In [1]: import numpy as np

In [2]: import numpy.linalg as la

In [3]: np.set_printoptions(precision=2, suppress=True, linewidth=140, legacy="1.25")

In [4]: E = np.array([[2, -3, -1, -1], [1, 2, 0, 0], [-1, 0, 2, -1], [0, -1, 2, -1]])

In [5]: Uu, sigma, VT = la.svd(E, full_matrices=False)

In [6]: print(np.round(Uu.T @ E @ VT.T, 2) + 0)
[[4.15 0.   0.   0.  ]
 [0.   3.41 0.   0.  ]
 [0.   0.   1.75 0.  ]
 [0.   0.   0.   0.36]]

In [7]: print(np.allclose(Uu * sigma @ VT, E))
True

In [8]: M = np.load("sample11.npy")

In [9]: print(M)
[[ 1.74  0.27  0.64  0.19  0.88  0.62 -0.71 -0.01]
 [ 0.   -0.6   1.6   0.5   1.1   0.1  -0.4   0.9 ]
 [ 1.8   0.3   0.7   0.1   0.9   0.6  -0.7   0.  ]]

In [10]: Uu, sigma, VT = la.svd(M)

In [11]: print(np.argmax(sigma[:-1] / (sigma[1:] + 1e-6)) + 1)
2

In [12]: print(sigma)
[3.5  1.96 0.08]

In [13]: A2 = Uu[:, :2] @ np.diag(sigma[:2]) @ VT[:2]

In [14]: print(np.round(la.norm(M - A2) / la.norm(M), 2))
0.02

In [15]: x0 = np.array([1, -1, 0, 1, 0, -1, 1, 0])

In [16]: print(M @ x0)
[0.33 0.6  0.3 ]

In [17]: print(np.sign((M @ x0).round(6)))
[1. 1. 1.]

In [18]: print(la.norm(M @ x0) <= la.norm(M, 2) * la.norm(x0) + 1e-9)
True

In [19]: print((M @ x0).argmax())
1

In [20]: print(np.einsum("ij,j->i", M, x0))
[0.33 0.6  0.3 ]

In [21]: print(M @ (2 * x0))
[0.66 1.2  0.6 ]

In [22]: print(M @ np.eye(8)[1])
[ 0.27 -0.6   0.3 ]

In [23]: print(la.cond(M) > 100)
False

In [24]: print(np.argsort(-la.norm(M, axis=0).round(6), kind="stable")[:3])
[0 2 4]

In [25]: ang = np.radians(90)

In [26]: Rm = np.eye(4)

In [27]: Rm[0, 0] = Rm[3, 3] = np.cos(ang)

In [28]: Rm[0, 3], Rm[3, 0] = -np.sin(ang), np.sin(ang)

In [29]: print(Rm.round(2) + 0)
[[ 0.  0.  0. -1.]
 [ 0.  1.  0.  0.]
 [ 0.  0.  1.  0.]
 [ 1.  0.  0.  0.]]

In [30]: A2 = E @ Rm.T

In [31]: print(round(la.det(Rm), 2), np.trace(Rm))
1.0 2.0

In [32]: print(np.abs(A2 - E).max(axis=0))
[2. 0. 0. 3.]

In [33]: print(A2.round(2) + 0)
[[ 1. -3. -1.  2.]
 [ 0.  2.  0.  1.]
 [ 1.  0.  2. -1.]
 [ 1. -1.  2.  0.]]

In [34]: arr = np.load("data.npy")

In [35]: print(arr)
[[-3  0  0  0  0  0  0  0]
 [ 0  0  0  0  0  0  0  0]
 [ 1  2  3  0  0  0  0  0]
 [ 3  0  1  2  0  0  0  0]
 [ 0  2 -3  2  2  0  0  0]
 [-2  3  1  2 -2  0  0  0]
 [-1 -1 -2  2  1 -2 -3  0]
 [-2  3  2 -2  1  2 -2  2]]

In [36]: Uu, sigma, VT = la.svd(arr)

In [37]: V = VT[:(sigma > 1e-8).sum()]

In [38]: rng = np.random.default_rng(5274)

In [39]: x0 = arr[6] + 3 * arr[0] + rng.integers(2) * np.eye(8)[6]

In [40]: print(x0)
[-10.  -1.  -2.   2.   1.  -2.  -2.   0.]

In [41]: print(np.round(V.T @ V, 2) + 0)
[[ 1.    0.    0.    0.    0.    0.    0.    0.  ]
 [ 0.    1.    0.    0.    0.    0.    0.    0.  ]
 [ 0.    0.    1.    0.    0.    0.    0.    0.  ]
 [ 0.    0.    0.    1.    0.    0.    0.    0.  ]
 [ 0.    0.    0.    0.    1.    0.    0.    0.  ]
 [ 0.    0.    0.    0.    0.    0.76  0.16  0.39]
 [ 0.    0.    0.    0.    0.    0.16  0.89 -0.26]
 [ 0.    0.    0.    0.    0.    0.39 -0.26  0.34]]

In [42]: print(np.round(la.norm(x0 - V.T @ V @ x0), 2))
0.32

In [43]: print(np.diag(V.T @ V))
[1.   1.   1.   1.   1.   0.76 0.89 0.34]

In [44]: print(la.cond(arr) > 100)
True

In [45]: print(la.matrix_rank(arr, rtol=0.1))
7

In [46]: print(round(la.norm(arr, 2) / la.norm(arr), 2))
0.6

In [47]: z = rng.permutation(8)

In [48]: print(z)
[1 4 6 5 3 0 7 2]

In [49]: A2 = arr[z][:, z]

In [50]: print(A2)
[[ 0  0  0  0  0  0  0  0]
 [ 2  2  0  0  2  0  0 -3]
 [-1  1 -3 -2  2 -1  0 -2]
 [ 3 -2  0  0  2 -2  0  1]
 [ 0  0  0  0  2  3  0  1]
 [ 0  0  0  0  0 -3  0  0]
 [ 3  1 -2  2 -2 -2  2  2]
 [ 2  0  0  0  0  1  0  3]]

In [51]: F = np.load("m.npy")

In [52]: print(F)
[[ 1.  0.  4.]
 [ 0. -3.  0.]
 [ 4.  0.  1.]]

In [53]: print((F + F.T) / 2)
[[ 1.  0.  4.]
 [ 0. -3.  0.]
 [ 4.  0.  1.]]

In [54]: print(la.matrix_power(F, 2))
[[17.  0.  8.]
 [ 0.  9.  0.]
 [ 8.  0. 17.]]

In [55]: print(np.allclose(F @ F.T, F.T @ F))
True

In [56]: data = np.load("block9.npy")

In [57]: print(data)
[[-1.23 -2.67 -0.23 -2.79 -2.3   0.74  2.09  5.94]
 [-0.86 -1.6  -0.28 -1.06 -1.27 -0.2   0.98  2.89]
 [-1.46 -1.95 -0.11 -1.64 -1.73 -0.15  2.94  5.22]
 [-0.14 -0.16 -0.25 -0.58 -0.32  0.    0.95  1.35]
 [-0.31 -0.78  0.45 -0.29 -0.31 -0.22  0.31  1.36]
 [-1.88 -3.08 -0.27 -2.16 -2.74 -0.16  3.49  7.5 ]
 [ 0.05 -0.38 -0.55  0.45  0.55 -0.4   0.44  0.16]
 [ 0.22  0.13  0.08  0.03 -0.15 -0.09  0.74  0.31]
 [-1.   -2.12 -0.38 -2.6  -2.63 -0.02  2.75  7.04]
 [-0.7  -1.18  0.13 -1.82 -1.42  0.31  1.74  3.76]
 [-0.78 -1.08 -0.03 -0.97 -0.8  -0.16  1.51  2.89]
 [-0.79 -0.92 -0.13 -0.8  -1.14 -0.1   1.21  2.23]
 [-2.86 -4.04  0.47 -4.52 -4.53  0.25  5.3  11.58]
 [-2.59 -5.03 -0.18 -4.61 -4.63  0.11  5.37 11.71]]

In [58]: z = rng.permutation(8)

In [59]: A2 = data[:, z] * rng.choice([-1, 1], 8)

In [60]: print(A2)
[[ -2.3    2.79   2.09   1.23  -5.94   0.74   0.23   2.67]
 [ -1.27   1.06   0.98   0.86  -2.89  -0.2    0.28   1.6 ]
 [ -1.73   1.64   2.94   1.46  -5.22  -0.15   0.11   1.95]
 [ -0.32   0.58   0.95   0.14  -1.35   0.     0.25   0.16]
 [ -0.31   0.29   0.31   0.31  -1.36  -0.22  -0.45   0.78]
 [ -2.74   2.16   3.49   1.88  -7.5   -0.16   0.27   3.08]
 [  0.55  -0.45   0.44  -0.05  -0.16  -0.4    0.55   0.38]
 [ -0.15  -0.03   0.74  -0.22  -0.31  -0.09  -0.08  -0.13]
 [ -2.63   2.6    2.75   1.    -7.04  -0.02   0.38   2.12]
 [ -1.42   1.82   1.74   0.7   -3.76   0.31  -0.13   1.18]
 [ -0.8    0.97   1.51   0.78  -2.89  -0.16   0.03   1.08]
 [ -1.14   0.8    1.21   0.79  -2.23  -0.1    0.13   0.92]
 [ -4.53   4.52   5.3    2.86 -11.58   0.25  -0.47   4.04]
 [ -4.63   4.61   5.37   2.59 -11.71   0.11   0.18   5.03]]

In [61]: Uu, _, VT = la.svd(data.T @ A2)

In [62]: print(z)
[4 3 6 0 7 5 2 1]

In [63]: print(np.round(Uu @ VT, 2) + 0)
[[ 0.  0.  0. -1.  0.  0.  0.  0.]
 [ 0.  0.  0.  0.  0.  0.  0. -1.]
 [ 0.  0.  0.  0.  0.  0. -1.  0.]
 [ 0. -1.  0.  0.  0.  0.  0.  0.]
 [ 1.  0.  0.  0.  0.  0.  0.  0.]
 [ 0.  0.  0.  0.  0.  1.  0.  0.]
 [ 0.  0.  1.  0.  0.  0.  0.  0.]
 [ 0.  0.  0.  0. -1.  0.  0.  0.]]

In [64]: P = data @ la.solve(data.T @ data, data.T)

In [65]: print(np.allclose(P @ P, P))
True

In [66]: print(np.round(np.trace(P), 2))
8.0

In [67]: print(np.round(la.eigvalsh(P), 2) + 0)
[0. 0. 0. 0. 0. 0. 1. 1. 1. 1. 1. 1. 1. 1.]

In [68]: print(np.argsort(-la.norm(data, axis=0).round(6), kind="stable")[:3])
[7 6 1]

In [69]: print(la.cond(data) > 100)
False

In [70]: print(round(np.log10(la.cond(data))))
2

In [71]: def softmax(z):
    ...:     e = np.exp(z - z.max(axis=-1, keepdims=True))
    ...:     return e / e.sum(axis=-1, keepdims=True)
    ...: 

In [72]: print(np.round(softmax(data[13]), 2) + 0)
[0. 0. 0. 0. 0. 0. 0. 1.]

In [73]: print(np.round(softmax(data[13] + -2), 2) + 0)
[0. 0. 0. 0. 0. 0. 0. 1.]

In [74]: att = data @ data.T / np.sqrt(8)

In [75]: print(softmax(att)[13] @ data)
[-2.61 -4.96 -0.13 -4.6  -4.62  0.12  5.36 11.7 ]

In [76]: X = np.loadtxt("out1.csv", delimiter=",")

In [77]: print(X)
[[ 0.65  0.18 -0.19 -0.31 -0.24]
 [ 0.18  0.4   0.32 -0.28  0.15]
 [-0.19  0.32  0.79  0.02 -0.14]
 [-0.31 -0.28  0.02  0.32 -0.2 ]
 [-0.24  0.15 -0.14 -0.2   0.83]]

In [78]: z = rng.permutation(5)

In [79]: print(z)
[2 3 1 0 4]

In [80]: A2 = X[z][:, z]

In [81]: print(np.allclose(A2, X))
False

In [82]: print(np.trace(A2))
3.0

In [83]: print(np.diag(A2))
[0.79 0.32 0.4  0.65 0.83]

In [84]: print(np.round(la.det(A2), 2), round(la.det(X[z]), 2))
-0.0 -0.0

In [85]: u = np.array([8, 0, 3, 4, 9, 2])

In [86]: m1 = np.array([np.roll(u, i) for i in range(6)])

In [87]: print(m1)
[[8 0 3 4 9 2]
 [2 8 0 3 4 9]
 [9 2 8 0 3 4]
 [4 9 2 8 0 3]
 [3 4 9 2 8 0]
 [0 3 4 9 2 8]]

In [88]: print(m1.ravel(order="F"))
[8 2 9 4 3 0 0 8 2 9 4 3 3 0 8 2 9 4 4 3 0 8 2 9 9 4 3 0 8 2 2 9 4 3 0 8]

In [89]: print(m1.reshape(2, -1))
[[8 0 3 4 9 2 2 8 0 3 4 9 9 2 8 0 3 4]
 [4 9 2 8 0 3 3 4 9 2 8 0 0 3 4 9 2 8]]

In [90]: blk = m1.reshape(6, 2, -1)

In [91]: print(np.einsum("ihd,jhd->hij", blk, blk).shape)
(2, 6, 6)

In [92]: print(np.einsum("ihd,ihd->ih", blk, blk))
[[ 73 101]
 [ 68 106]
 [149  25]
 [101  73]
 [106  68]
 [ 25 149]]

In [93]: print(blk.shape)
(6, 2, 3)
